$ python -q
>>> import numpy as np
>>> from numpy import linalg as LA
>>> np.set_printoptions(suppress=True, linewidth=100)
>>> A = np.load("sample8.npy")
>>> A
array([[ 3, -3,  0,  0],
       [-3, -2,  0,  0],
       [ 0,  0,  3, -3],
       [ 0,  0, -3, -2]])
>>> u, g = A[2], A[1]
>>> u @ g
np.int64(0)
>>> u @ u
np.int64(18)
>>> p = (u @ g) / (u @ u) * u
>>> LA.matrix_rank(np.outer(u, g))
np.int64(1)
>>> np.outer(u, g)
array([[ 0,  0,  0,  0],
       [ 0,  0,  0,  0],
       [-9, -6,  0,  0],
       [ 9,  6,  0,  0]])
>>> p
array([ 0.,  0.,  0., -0.])
>>> (g - p) @ u
np.float64(0.0)
>>> A2 = A / np.sqrt((A ** 2).mean(axis=1, keepdims=True))
>>> A - A.mean(axis=1, keepdims=True)
array([[ 3.  , -3.  ,  0.  ,  0.  ],
       [-1.75, -0.75,  1.25,  1.25],
       [ 0.  ,  0.  ,  3.  , -3.  ],
       [ 1.25,  1.25, -1.75, -0.75]])
>>> LA.matrix_rank(A - A.mean(axis=1, keepdims=True))
np.int64(3)
>>> A2[3].round(2)
array([ 0.  ,  0.  , -1.66, -1.11])
>>> np.round(LA.norm(A2, axis=1), 2)
array([2., 2., 2., 2.])
>>> w, evecs = LA.eigh(A)
>>> np.round(LA.svd(A, compute_uv=False), 2)
array([4.41, 4.41, 3.41, 3.41])
>>> (w > 1e-8).sum(), (w < -1e-8).sum()
(np.int64(2), np.int64(2))
>>> m1 = np.load("arr.npy")
>>> m1
array([[ 0.7 ,  1.2 , -0.97,  0.3 ,  0.7 , -0.3 , -1.5 ,  0.5 , -1.6 ],
       [ 0.4 , -0.2 ,  0.34, -0.9 , -0.5 , -0.8 , -0.2 , -0.2 ,  2.  ],
       [-0.5 ,  0.2 ,  1.19,  0.2 , -0.1 , -0.8 ,  0.3 , -0.6 ,  0.5 ],
       [ 2.  ,  1.  , -2.59, -1.6 ,  0.7 , -0.2 ,  1.2 ,  1.3 , -0.5 ],
       [-0.1 , -0.5 ,  2.25,  0.1 ,  0.8 ,  0.9 , -0.5 , -1.1 ,  1.  ],
       [-0.1 ,  2.1 ,  5.35,  1.  , -1.3 , -1.2 , -0.3 , -2.7 ,  1.2 ],
       [ 2.3 ,  0.6 ,  0.82,  1.7 ,  1.4 ,  1.  , -0.1 , -0.4 ,  0.6 ],
       [-0.2 ,  1.5 , -0.12, -0.2 , -0.3 , -1.6 ,  0.  ,  0.1 ,  0.8 ],
       [ 0.5 , -0.2 , -3.08, -0.2 , -0.6 ,  0.  ,  1.  ,  1.6 , -0.9 ],
       [ 0.7 , -0.4 ,  2.19, -1.6 , -1.5 , -0.2 ,  0.8 , -1.1 , -0.3 ],
       [ 0.6 , -1.3 , -2.03, -0.1 , -2.2 , -2.2 ,  1.2 ,  1.  ,  0.6 ],
       [ 0.9 ,  0.9 , -0.09,  0.1 ,  0.  , -1.6 , -0.3 ,  0.  ,  1.  ],
       [ 0.  , -0.6 , -2.01, -0.2 ,  1.3 , -0.9 , -0.3 ,  1.  , -2.  ],
       [ 0.9 ,  0.9 , -1.65, -0.8 ,  1.  ,  0.5 ,  0.8 ,  0.8 , -0.5 ],
       [ 0.8 ,  1.4 ,  2.19,  1.9 ,  1.6 , -0.4 , -1.9 , -1.1 ,  0.  ],
       [ 1.3 ,  0.6 ,  1.94, -0.1 ,  1.5 ,  0.5 , -1.5 , -1.  ,  0.4 ],
       [-0.7 , -0.9 ,  2.83, -0.1 , -0.6 , -1.2 , -1.  , -1.4 ,  2.5 ],
       [ 0.7 , -1.2 , -0.19, -0.1 , -0.9 ,  1.3 , -0.6 ,  0.1 , -0.3 ],
       [ 1.3 ,  0.2 ,  0.27,  1.2 ,  1.2 ,  0.9 ,  0.  , -0.1 ,  0.9 ],
       [ 1.9 , -1.6 ,  4.2 ,  0.3 ,  0.  , -0.5 ,  0.1 , -2.1 ,  1.5 ],
       [-0.4 ,  0.1 , -0.82, -0.2 , -0.2 , -0.4 ,  0.2 ,  0.4 ,  0.6 ],
       [ 0.7 ,  0.4 , -2.68,  0.3 , -0.1 ,  0.4 ,  0.6 ,  1.3 , -0.8 ],
       [ 1.4 , -0.4 , -1.83,  2.4 ,  0.2 , -0.6 , -1.4 ,  0.9 ,  2.2 ],
       [ 0.1 ,  0.5 ,  0.76, -1.8 , -0.1 , -0.8 ,  0.7 , -0.4 , -1.9 ],
       [ 1.1 , -1.6 , -1.05,  2.2 , -0.9 ,  0.8 , -1.2 ,  0.5 ,  0.8 ],
       [-0.2 ,  0.2 , -1.71,  0.6 , -2.9 , -0.2 ,  0.5 ,  0.9 , -1.8 ],
       [-0.7 ,  0.4 , -0.36,  2.1 , -0.8 , -0.1 , -0.1 ,  0.2 , -1.9 ],
       [ 0.4 ,  0.6 , -0.02,  0.  ,  0.8 , -1.1 ,  0.4 ,  0.  , -0.5 ],
       [ 0.4 ,  2.4 ,  1.97,  0.1 ,  0.5 ,  0.5 , -1.3 , -1.  , -0.7 ],
       [-0.8 ,  0.2 ,  2.34,  0.9 ,  0.  , -0.5 ,  0.1 , -1.2 , -0.7 ],
       [ 0.3 ,  1.  , -3.26, -0.6 , -1.5 ,  0.7 ,  0.3 ,  1.6 , -1.3 ],
       [-0.7 ,  0.  , -2.85,  0.7 ,  0.2 ,  1.2 ,  0.4 ,  1.4 , -0.9 ],
       [ 1.8 ,  1.3 ,  0.64, -0.3 ,  1.6 , -0.6 , -0.3 , -0.3 , -0.1 ],
       [-1.7 ,  1.6 ,  1.92,  0.3 , -0.4 ,  1.1 , -1.5 , -1.  ,  0.4 ],
       [ 2.1 ,  0.7 ,  0.59,  2.  , -0.3 ,  1.2 , -1.7 , -0.3 , -0.2 ],
       [-0.5 , -0.2 ,  1.22, -0.4 , -0.4 ,  0.2 , -1.4 , -0.6 , -0.1 ],
       [-0.6 ,  1.  , -0.38,  0.4 ,  2.6 ,  0.1 , -0.3 ,  0.2 ,  1.3 ],
       [-0.7 , -0.4 , -1.01,  0.2 , -0.5 , -0.7 , -0.6 ,  0.5 ,  0.6 ],
       [ 0.3 , -0.3 , -4.59,  0.2 , -0.4 , -1.1 ,  0.  ,  2.3 , -0.3 ],
       [-1.2 ,  1.4 , -0.99, -0.1 ,  0.7 , -0.5 , -0.2 ,  0.5 , -1.7 ]])
>>> C = m1[[24, 11]].astype(float)
>>> for _ in range(3):
...     idx = LA.norm(m1[:, None] - C, axis=-1).argmin(axis=1)
...     C = np.array([m1[idx == j].mean(axis=0) for j in range(2)])
... 
>>> idx
array([0, 1, 1, 0, 1, 1, 1, 1, 0, 1, 0, 1, 0, 0, 1, 1, 1, 0, 1, 1, 0, 0, 0, 1, 0, 0, 0, 1, 1, 1, 0,
       0, 1, 1, 1, 1, 1, 0, 0, 0])
>>> np.round(C[1] - C[0], 2)
array([ 0.12,  0.51,  3.34, -0.07,  0.64, -0.09, -0.47, -1.67,  0.98])
>>> np.bincount(idx)
array([18, 22])
